>>> import numpy as np
>>> from numpy import linalg as LA
>>> np.set_printoptions(precision=3, suppress=True, linewidth=160, sign=" ")
>>> tidy = lambda a: np.round(a, 3) + 0
>>> Y = np.array([[4, 5], [1, -4], [1, -4]])
>>> mat = np.kron(np.eye(3, dtype=int), Y)
>>> print(mat)
[[ 4  5  0  0  0  0]
 [ 1 -4  0  0  0  0]
 [ 1 -4  0  0  0  0]
 [ 0  0  4  5  0  0]
 [ 0  0  1 -4  0  0]
 [ 0  0  1 -4  0  0]
 [ 0  0  0  0  4  5]
 [ 0  0  0  0  1 -4]
 [ 0  0  0  0  1 -4]]
>>> rng = np.random.default_rng(42543)
>>> Y = mat + rng.integers(-2, 3, (9, 3)) @ rng.integers(-2, 3, (3, 6))
>>> print(Y)
[[  5   5  -8  -1   2   2]
 [  8 -10  -2  -1  -1   2]
 [ -1  -4   0   2   0  -4]
 [  0   2   2   3   1   4]
 [ -1   2   3  -5   0   2]
 [  0   4  -3  -8   2   8]
 [  4  -4  -4   0   4   5]
 [  1   2  -2  -3   2   2]
 [ -1   2  -6  -1   3  -2]]
>>> print(tidy(LA.svd(Y - mat, compute_uv=False)))
[ 16.856  12.312   8.324   0.      0.      0.   ]
>>> print(LA.matrix_rank(Y - mat, tol=1e-8))
3
>>> Y = np.array([[-2, 2, 4], [0, -3, -1], [-1, -5, -2]])
>>> E = np.tril(Y)
>>> print(E)
[[-2  0  0]
 [ 0 -3  0]
 [-1 -5 -2]]
>>> def softmax(z):
...     e = np.exp(z - z.max(axis=-1, keepdims=True))
...     return e / e.sum(axis=-1, keepdims=True)
... 
>>> print(tidy(softmax(E[2] + -3)))
[ 0.721  0.013  0.265]
>>> print(tidy(softmax(E[2])))
[ 0.721  0.013  0.265]
>>> S = E @ E.T / np.sqrt(3)
>>> print(tidy(softmax(S)[2] @ E))
[-1. -5. -2.]
>>> print(tidy(softmax(S + np.triu(np.full(S.shape, -np.inf), 1))))
[[ 1.     0.     0.   ]
 [ 0.006  0.994  0.   ]
 [ 0.     0.     1.   ]]
